>>> import numpy as np
>>> from numpy import linalg as LA
>>> np.set_printoptions(precision=2, suppress=True, linewidth=200, floatmode="fixed")
>>> K = np.load("block12.npy")
>>> K
array([[ 4,  6,  2],
       [ 6, 18,  9],
       [ 2,  9,  5]])
>>> np.unique(K.round(6), axis=0).shape
(3, 3)
>>> LA.lstsq(K[:-1].T, K[-1])[2]
np.int32(2)
>>> K @ LA.pinv(K) @ K
array([[ 4.00,  6.00,  2.00],
       [ 6.00, 18.00,  9.00],
       [ 2.00,  9.00,  5.00]])
>>> np.round(np.sort(np.abs(LA.eigvals(K))), 2) + 0
array([ 0.00,  2.49, 24.51])
>>> (K - K.T) / 2
array([[0.00, 0.00, 0.00],
       [0.00, 0.00, 0.00],
       [0.00, 0.00, 0.00]])
>>> round(np.abs(LA.eigvals(K)).max(), 2)
np.float64(24.51)
>>> np.allclose(K, K.T)
True
>>> (K + K.T) / 2
array([[ 4.00,  6.00,  2.00],
       [ 6.00, 18.00,  9.00],
       [ 2.00,  9.00,  5.00]])
>>> Uu, sigma, vt = LA.svd(K)
>>> sigma.round(2) + 0
array([24.51,  2.49,  0.00])
>>> np.argmax(sigma[:-1] / (sigma[1:] + 1e-6)) + 1
np.int64(2)
>>> M2 = Uu[:, :2] @ np.diag(sigma[:2]) @ vt[:2]
>>> LA.matrix_rank(M2)
np.int64(2)
>>> LA.matrix_rank(K, rtol=0.05)
np.int64(2)
>>> round(LA.norm(K - M2) / LA.norm(K), 2)
np.float64(0.0)
>>> M2 = K / LA.norm(K, axis=1, keepdims=True)
>>> C2 = M2 @ M2.T
>>> LA.norm(M2, axis=1)
array([1.00, 1.00, 1.00])
>>> (C2 - 2 * np.eye(3)).round(6).argmax(axis=1)
array([1, 2, 1])
>>> (np.abs(C2) > 0.9).astype(int)
array([[1, 1, 1],
       [1, 1, 1],
       [1, 1, 1]])
>>> M = np.loadtxt("arr.csv", delimiter=",")
>>> M
array([[ 3.00, -4.00,  1.00],
       [ 0.00,  0.00,  2.00],
       [ 0.00,  0.00, -2.00]])
>>> Uu, sigma, vt = LA.svd(M)
>>> np.argmax(sigma[:-1] / (sigma[1:] + 1e-6)) + 1
np.int64(2)
>>> M2 = Uu[:, :2] @ np.diag(sigma[:2]) @ vt[:2]
>>> LA.matrix_rank(M2)
np.int64(2)
>>> LA.matrix_rank(M, rtol=0.05)
np.int64(2)
>>> round(float(np.abs(M - M2).max()), 2)
0.0
>>> round(LA.norm(M - M2) / LA.norm(M), 2)
np.float64(0.0)
>>> M2.round(2) + 0
array([[ 3.00, -4.00,  1.00],
       [ 0.00,  0.00,  2.00],
       [ 0.00,  0.00, -2.00]])
>>> round(np.abs(LA.eigvals(M)).max(), 2)
np.float64(3.0)
>>> np.trace(M)
np.float64(1.0)
>>> (M + M.T) / 2
array([[ 3.00, -2.00,  0.50],
       [-2.00,  0.00,  1.00],
       [ 0.50,  1.00, -2.00]])
>>> np.allclose(M @ M.T, M.T @ M)
False
>>> rng = np.random.default_rng(436966)
>>> M2 = M + rng.integers(-2, 3, (3, 2)) @ rng.integers(-2, 3, (2, 3))
>>> M2
array([[ 1.00, -6.00,  0.00],
       [ 0.00,  0.00,  2.00],
       [ 4.00,  8.00, -4.00]])
>>> LA.svd(M2 - M, compute_uv=False)
array([9.49, 1.74, 0.00])
>>> M2 = M / np.sqrt((M ** 2).mean(axis=1, keepdims=True))
>>> M - M.mean(axis=1, keepdims=True)
array([[ 3.00, -4.00,  1.00],
       [-0.67, -0.67,  1.33],
       [ 0.67,  0.67, -1.33]])
>>> LA.matrix_rank(M - M.mean(axis=1, keepdims=True))
np.int64(2)
>>> np.round(LA.norm(M, 2) / LA.norm(M), 2)
np.float64(0.88)
>>> [round(float(x), 2) for x in LA.svd(M, compute_uv=False)[:3]]
[5.14, 2.75, 0.0]
>>> np.argsort(-LA.norm(M, axis=0).round(6), kind="stable")[:3]
array([1, 0, 2])
>>> W0 = np.load("run6.npy")
>>> W0
array([[ 2,  0,  0,  0],
       [ 0,  4, -5,  7],
       [ 0, -3,  2,  2],
       [ 0,  6, -3,  8]])
>>> # 2 blocks once reordered
>>> M2 = np.array([[0, 0, 2], [3, 1, 3]])
>>> C = np.kron(M2, W0)
>>> round(float(LA.norm(C, 2)), 2), np.round(LA.norm(M2, 2) * LA.norm(W0, 2), 2)
(64.26, np.float64(64.26))
>>> LA.matrix_rank(C)
np.int64(8)
>>> vec = np.array([-3, -3, -2, 3])
>>> target = W0 @ vec
>>> target
array([-6, 19, 11, 12])
>>> LA.solve(W0, target + W0[:, 3])
array([-3.00, -3.00, -2.00,  4.00])
>>> np.round(LA.solve(W0.T, W0[2]), 2) + 0
array([0.00, 0.00, 1.00, 0.00])
>>> round(LA.norm(W0[0], 1), 2), round(float(LA.norm(W0[0], np.inf)), 2)
(np.float64(2.0), 2.0)
>>> np.round(LA.norm(W0[0] - W0[1]), 2)
np.float64(9.7)
>>> LA.norm(W0, axis=1)
array([ 2.00,  9.49,  4.12, 10.44])
>>> lab = rng.permutation(4)
>>> lab
array([1, 0, 2, 3])
>>> M2 = W0[lab][:, lab]
>>> np.trace(M2)
np.int64(16)
>>> np.sort(np.abs(LA.eigvals(M2)))
array([ 2.00,  2.47,  3.53, 12.94])
>>> LA.matrix_rank(K, rtol=0.1)
np.int64(2)
>>> J = 2 * np.eye(4) + np.eye(4, k=1)
>>> J
array([[2.00, 1.00, 0.00, 0.00],
       [0.00, 2.00, 1.00, 0.00],
       [0.00, 0.00, 2.00, 1.00],
       [0.00, 0.00, 0.00, 2.00]])
>>> # triangular, det is the product of the diagonal
>>> Uu, sigma, vt = LA.svd(J, full_matrices=False)
>>> Uu.shape, sigma.shape, vt.shape
((4, 4), (4,), (4, 4))
>>> np.abs(Uu[:, 0]).round(6).argmax()
np.int64(1)
>>> np.cumsum(sigma ** 2) / np.sum(sigma ** 2)
array([0.43, 0.74, 0.92, 1.00])
>>> np.abs(vt[0])
array([0.29, 0.59, 0.64, 0.41])
>>> np.allclose(Uu * sigma @ vt, J)
True
>>> np.round(Uu.T @ J @ vt.T, 2) + 0
array([[2.85, 0.00, 0.00, 0.00],
       [0.00, 2.43, 0.00, 0.00],
       [0.00, 0.00, 1.84, 0.00],
       [0.00, 0.00, 0.00, 1.26]])
>>> Q = J.astype(float).copy()
>>> for j in range(4):
...     Q[:, j] -= Q[:, :j] @ (Q[:, :j].T @ Q[:, j])
...     Q[:, j] /= LA.norm(Q[:, j])
... 
>>> Q
array([[1.00, 0.00, 0.00, 0.00],
       [0.00, 1.00, 0.00, 0.00],
       [0.00, 0.00, 1.00, 0.00],
       [0.00, 0.00, 0.00, 1.00]])
>>> Q.T @ Q
array([[1.00, 0.00, 0.00, 0.00],
       [0.00, 1.00, 0.00, 0.00],
       [0.00, 0.00, 1.00, 0.00],
       [0.00, 0.00, 0.00, 1.00]])
